% python3 -q
>>> import numpy as np
>>> np.set_printoptions(suppress=True, linewidth=140)
>>> def tidy(a):
...     return np.round(a, 2) + 0
... 
>>> arr = np.array([[2, 0, 0, 0, 0],
...     [-1, 0, 0, 0, 0],
...     [2, -5, 4, 0, 0],
...     [5, -1, -3, -5, 0],
...     [-5, -3, -2, 2, -4]])
>>> # rows and columns are dependent
>>> U, sv, vt = np.linalg.svd(arr)
>>> print(np.argmax(sv[:-1] / (sv[1:] + 1e-6)) + 1)
4
>>> out = U[:, :4] @ np.diag(sv[:4]) @ vt[:4]
>>> print(np.linalg.matrix_rank(arr, rtol=0.05))
4
>>> print(tidy(np.abs(arr - out).max()))
0.0
>>> print(tidy(np.linalg.norm(arr - out) / np.linalg.norm(arr)))
0.0
>>> print(tidy(out))
[[ 2.  0.  0.  0.  0.]
 [-1.  0.  0.  0.  0.]
 [ 2. -5.  4.  0.  0.]
 [ 5. -1. -3. -5.  0.]
 [-5. -3. -2.  2. -4.]]
>>> print(np.linalg.matrix_rank(out))
4
>>> print(np.unique(arr.round(6), axis=0).shape)
(5, 5)
>>> print(np.abs(np.diag(np.linalg.qr(arr)[1])) > 1e-9)
[ True  True  True  True False]
>>> out = np.array([[-0.9, 0.0],
...     [-1.4, 0.8],
...     [-1.1, -2.1],
...     [1.8, 1.5],
...     [0.9, 0.4],
...     [-0.4, -0.4],
...     [-1.4, -1.1],
...     [0.1, -0.1],
...     [-0.7, 0.0]])
>>> C = np.array([[-1.2, -0.5, 1.7, 0.8, -1.0, -0.5, -0.4, 0.3, 1.2, 0.9, -0.1],
...     [-0.4, 1.4, 0.2, -0.6, -1.7, -0.8, -0.9, 0.0, 0.6, 2.6, 0.0]])
>>> A = out @ C
>>> print(tidy(A))
[[ 1.08  0.45 -1.53 -0.72  0.9   0.45  0.36 -0.27 -1.08 -0.81  0.09]
 [ 1.36  1.82 -2.22 -1.6   0.04  0.06 -0.16 -0.42 -1.2   0.82  0.14]
 [ 2.16 -2.39 -2.29  0.38  4.67  2.23  2.33 -0.33 -2.58 -6.45  0.11]
 [-2.76  1.2   3.36  0.54 -4.35 -2.1  -2.07  0.54  3.06  5.52 -0.18]
 [-1.24  0.11  1.61  0.48 -1.58 -0.77 -0.72  0.27  1.32  1.85 -0.09]
 [ 0.64 -0.36 -0.76 -0.08  1.08  0.52  0.52 -0.12 -0.72 -1.4   0.04]
 [ 2.12 -0.84 -2.6  -0.46  3.27  1.58  1.55 -0.42 -2.34 -4.12  0.14]
 [-0.08 -0.19  0.15  0.14  0.07  0.03  0.05  0.03  0.06 -0.17 -0.01]
 [ 0.84  0.35 -1.19 -0.56  0.7   0.35  0.28 -0.21 -0.84 -0.63  0.07]]
>>> U, sv, vt = np.linalg.svd(A)
>>> V = vt[:(sv > 1e-8).sum()]
>>> rng = np.random.default_rng(125978)
>>> vec = A[3] + -1 * A[8] + rng.integers(2) * np.eye(11)[4]
>>> print(tidy(vec))
[-3.6   0.85  4.55  1.1  -4.05 -2.45 -2.35  0.75  3.9   6.15 -0.25]
>>> print(tidy(np.diag(V.T @ V)))
[0.17 0.29 0.38 0.17 0.23 0.05 0.06 0.01 0.16 0.48 0.  ]
>>> print(tidy(np.linalg.norm(vec - V.T @ V @ vec)))
0.88
>>> print(tidy(V.T @ V))
[[ 0.17  0.11 -0.25 -0.13  0.1   0.05  0.04 -0.04 -0.16 -0.07  0.01]
 [ 0.11  0.29 -0.21 -0.21 -0.12 -0.05 -0.08 -0.04 -0.08  0.27  0.01]
 [-0.25 -0.21  0.38  0.23 -0.11 -0.06 -0.03  0.07  0.23  0.02 -0.02]
 [-0.13 -0.21  0.23  0.17  0.02  0.    0.03  0.04  0.12 -0.12 -0.01]
 [ 0.1  -0.12 -0.11  0.02  0.23  0.11  0.11 -0.02 -0.12 -0.31  0.01]
 [ 0.05 -0.05 -0.06  0.    0.11  0.05  0.05 -0.01 -0.06 -0.15  0.  ]
 [ 0.04 -0.08 -0.03  0.03  0.11  0.05  0.06  0.   -0.05 -0.17  0.  ]
 [-0.04 -0.04  0.07  0.04 -0.02 -0.01  0.    0.01  0.04  0.    0.  ]
 [-0.16 -0.08  0.23  0.12 -0.12 -0.06 -0.05  0.04  0.16  0.1  -0.01]
 [-0.07  0.27  0.02 -0.12 -0.31 -0.15 -0.17  0.    0.1   0.48  0.  ]
 [ 0.01  0.01 -0.02 -0.01  0.01  0.    0.    0.   -0.01  0.    0.  ]]
>>> u, g = A[8], A[0]
>>> print(tidy(u @ g))
5.66
>>> p = (u @ g) / (u @ u) * u
>>> print(np.linalg.matrix_rank(np.outer(u, g)))
1
>>> print(tidy(p))
[ 1.08  0.45 -1.53 -0.72  0.9   0.45  0.36 -0.27 -1.08 -0.81  0.09]
>>> print(tidy(g - p))
[0. 0. 0. 0. 0. 0. 0. 0. 0. 0. 0.]
>>> print(tidy(np.outer(u, g)))
[[ 0.91  0.38 -1.29 -0.6   0.76  0.38  0.3  -0.23 -0.91 -0.68  0.08]
 [ 0.38  0.16 -0.54 -0.25  0.32  0.16  0.13 -0.09 -0.38 -0.28  0.03]
 [-1.29 -0.54  1.82  0.86 -1.07 -0.54 -0.43  0.32  1.29  0.96 -0.11]
 [-0.6  -0.25  0.86  0.4  -0.5  -0.25 -0.2   0.15  0.6   0.45 -0.05]
 [ 0.76  0.32 -1.07 -0.5   0.63  0.32  0.25 -0.19 -0.76 -0.57  0.06]
 [ 0.38  0.16 -0.54 -0.25  0.32  0.16  0.13 -0.09 -0.38 -0.28  0.03]
 [ 0.3   0.13 -0.43 -0.2   0.25  0.13  0.1  -0.08 -0.3  -0.23  0.03]
 [-0.23 -0.09  0.32  0.15 -0.19 -0.09 -0.08  0.06  0.23  0.17 -0.02]
 [-0.91 -0.38  1.29  0.6  -0.76 -0.38 -0.3   0.23  0.91  0.68 -0.08]
 [-0.68 -0.28  0.96  0.45 -0.57 -0.28 -0.23  0.17  0.68  0.51 -0.06]
 [ 0.08  0.03 -0.11 -0.05  0.06  0.03  0.03 -0.02 -0.08 -0.06  0.01]]
>>> feats = np.load("out14.npy")
>>> print(feats)
[[1 0 0 0 0 0 0]
 [0 0 0 2 0 0 0]
 [2 0 1 1 0 0 0]
 [0 0 0 0 0 0 0]
 [0 0 1 0 0 0 0]
 [0 0 2 0 0 0 0]
 [2 0 0 0 2 0 0]
 [0 0 0 0 0 0 0]]
>>> # row 7 repeats row 3
>>> print(np.diff(feats, axis=0))
[[-1  0  0  2  0  0  0]
 [ 2  0  1 -1  0  0  0]
 [-2  0 -1 -1  0  0  0]
 [ 0  0  1  0  0  0  0]
 [ 0  0  1  0  0  0  0]
 [ 2  0 -2  0  2  0  0]
 [-2  0  0  0 -2  0  0]]
>>> print(tidy(np.linalg.svd(feats, compute_uv=False)))
[3.51 2.44 2.09 1.17 0.   0.   0.  ]
>>> print(tidy(feats.mean(axis=0)))
[0.62 0.   0.5  0.38 0.25 0.   0.  ]
>>> print(np.linalg.matrix_rank(feats))
4
>>> np.zeros(8, 7)
Traceback (most recent call last):
  File "<python-input-41>", line 1, in <module>
    np.zeros(8, 7)
    ~~~~~~~~^^^^^^
TypeError: Cannot interpret '7' as a data type
>>> print(np.abs(feats).max())
2
>>> print(feats - feats[0])
[[ 0  0  0  0  0  0  0]
 [-1  0  0  2  0  0  0]
 [ 1  0  1  1  0  0  0]
 [-1  0  0  0  0  0  0]
 [-1  0  1  0  0  0  0]
 [-1  0  2  0  0  0  0]
 [ 1  0  0  0  2  0  0]
 [-1  0  0  0  0  0  0]]
>>> U, sv, vt = np.linalg.svd(feats)
>>> V = vt[:(sv > 1e-8).sum()]
>>> vec = feats[4] + 2 * feats[6] + rng.integers(2) * np.eye(7)[0]
>>> print(vec)
[4. 0. 1. 0. 4. 0. 0.]
>>> print(np.linalg.matrix_rank(np.vstack([feats, vec])))
4
>>> print(tidy(V.T @ V))
[[1. 0. 0. 0. 0. 0. 0.]
 [0. 0. 0. 0. 0. 0. 0.]
 [0. 0. 1. 0. 0. 0. 0.]
 [0. 0. 0. 1. 0. 0. 0.]
 [0. 0. 0. 0. 1. 0. 0.]
 [0. 0. 0. 0. 0. 0. 0.]
 [0. 0. 0. 0. 0. 0. 0.]]
>>> print(np.allclose(V.T @ V @ vec, vec))
True
